% ipython --no-banner

In [1]: import numpy as np

In [2]: import numpy.linalg as la

In [3]: np.set_printoptions(suppress=True, linewidth=160)

In [4]: data, _ = la.qr(np.array([[0.3, 0.3, 1.0, 1.7],
   ...:     [0.0, 1.0, 0.4, 0.5],
   ...:     [-0.8, 0.3, -1.8, 0.4],
   ...:     [-0.9, -0.4, 0.6, -1.3]]))

In [5]: print(data.round(2))
[[-0.24 -0.23  0.42  0.85]
 [-0.   -0.87  0.3  -0.38]
 [ 0.64 -0.36 -0.57  0.37]
 [ 0.73  0.24  0.64 -0.05]]

In [6]: print(np.round(np.kron(np.eye(2, dtype=int), data), 2))
[[-0.24 -0.23  0.42  0.85 -0.   -0.    0.    0.  ]
 [-0.   -0.87  0.3  -0.38 -0.   -0.    0.   -0.  ]
 [ 0.64 -0.36 -0.57  0.37  0.   -0.   -0.    0.  ]
 [ 0.73  0.24  0.64 -0.05  0.    0.    0.   -0.  ]
 [-0.   -0.    0.    0.   -0.24 -0.23  0.42  0.85]
 [-0.   -0.    0.   -0.   -0.   -0.87  0.3  -0.38]
 [ 0.   -0.   -0.    0.    0.64 -0.36 -0.57  0.37]
 [ 0.    0.    0.   -0.    0.73  0.24  0.64 -0.05]]

In [7]: print(np.round(np.poly(data), 2) + 0)
[ 1.    1.73  0.   -1.73 -1.  ]

In [8]: print(round(la.det(2 * data), 2), round(float(la.det(data)), 2))
-16.0 -1.0

In [9]: O, vecs = la.qr(data[:, :3])[0], la.qr(data[:, 3:])[0]

In [10]: sig = la.svd(O.T @ vecs, compute_uv=False)

In [11]: print(round(float(la.norm(O @ O.T - vecs @ vecs.T, 2)), 2))
1.0

In [12]: rng = np.random.default_rng(397)

In [13]: idx = rng.permutation(4)

In [14]: print(idx)
[3 1 2 0]

In [15]: B = data[idx][:, idx]

In [16]: print(np.round(np.diag(B), 2))
[-0.05 -0.87 -0.57 -0.24]

In [17]: print(B.round(2))
[[-0.05  0.24  0.64  0.73]
 [-0.38 -0.87  0.3  -0.  ]
 [ 0.37 -0.36 -0.57  0.64]
 [ 0.85 -0.23  0.42 -0.24]]

In [18]: left, sig, Vt = la.svd(data, full_matrices=False)

In [19]: print(np.sqrt((sig ** 2).sum()), round(float(la.norm(data)), 2))
2.0 2.0

In [20]: print(np.round(left.T @ data @ Vt.T, 2) + 0)
[[1. 0. 0. 0.]
 [0. 1. 0. 0.]
 [0. 0. 1. 0.]
 [0. 0. 0. 1.]]

In [21]: print(np.round(np.cumsum(sig ** 2) / np.sum(sig ** 2), 2))
[0.25 0.5  0.75 1.  ]

In [22]: print(np.round(left.T @ left, 2) + 0)
[[1. 0. 0. 0.]
 [0. 1. 0. 0.]
 [0. 0. 1. 0.]
 [0. 0. 0. 1.]]

In [23]: print(sig.round(2))
[1. 1. 1. 1.]

In [24]: print(np.round(sig / sig[0], 2))
[1. 1. 1. 1.]

In [25]: print(left.shape, sig.shape, Vt.shape)
(4, 4) (4,) (4, 4)

In [26]: print(np.round(Vt @ Vt.T, 2) + 0)
[[1. 0. 0. 0.]
 [0. 1. 0. 0.]
 [0. 0. 1. 0.]
 [0. 0. 0. 1.]]

In [27]: W0 = np.loadtxt("x.csv", delimiter=",")

In [28]: print(W0)
[[ 0. -1.  3.]
 [-1.  0.  0.]
 [ 3.  0.  0.]]

In [29]: # rows and columns are dependent

In [30]: B = la.inv(data)

In [31]: print(B.round(2) + 0)
[[-0.24  0.    0.64  0.73]
 [-0.23 -0.87 -0.36  0.24]
 [ 0.42  0.3  -0.57  0.64]
 [ 0.85 -0.38  0.37 -0.05]]

In [32]: print(np.round(la.det(data) * B, 2) + 0)
[[ 0.24  0.   -0.64 -0.73]
 [ 0.23  0.87  0.36 -0.24]
 [-0.42 -0.3   0.57 -0.64]
 [-0.85  0.38 -0.37  0.05]]

In [33]: print(round(float(la.slogdet(data)[0]), 2))
-1.0

In [34]: print(np.allclose(B, data.T))
True

In [35]: print(np.round(la.cond(data), 2))
1.0

In [36]: print(np.round(data @ B, 2) + 0)
[[1. 0. 0. 0.]
 [0. 1. 0. 0.]
 [0. 0. 1. 0.]
 [0. 0. 0. 1.]]

In [37]: print(np.round(la.det(data) * la.det(B), 2))
1.0

In [38]: w, vecs = la.eigh(W0)

In [39]: print(np.abs(vecs[:, -1]).round(6).argmax())
0

In [40]: print(np.unique(w.round(6) + 0, return_counts=True)[1])
[1 1 1]

In [41]: print(np.round(np.abs(vecs[:, -1]), 2))
[0.71 0.22 0.67]

In [42]: print(np.round(la.eigvalsh(W0 @ W0), 2) + 0)
[ 0. 10. 10.]

In [43]: print((w > 1e-8).sum(), (w < -1e-8).sum())
1 1
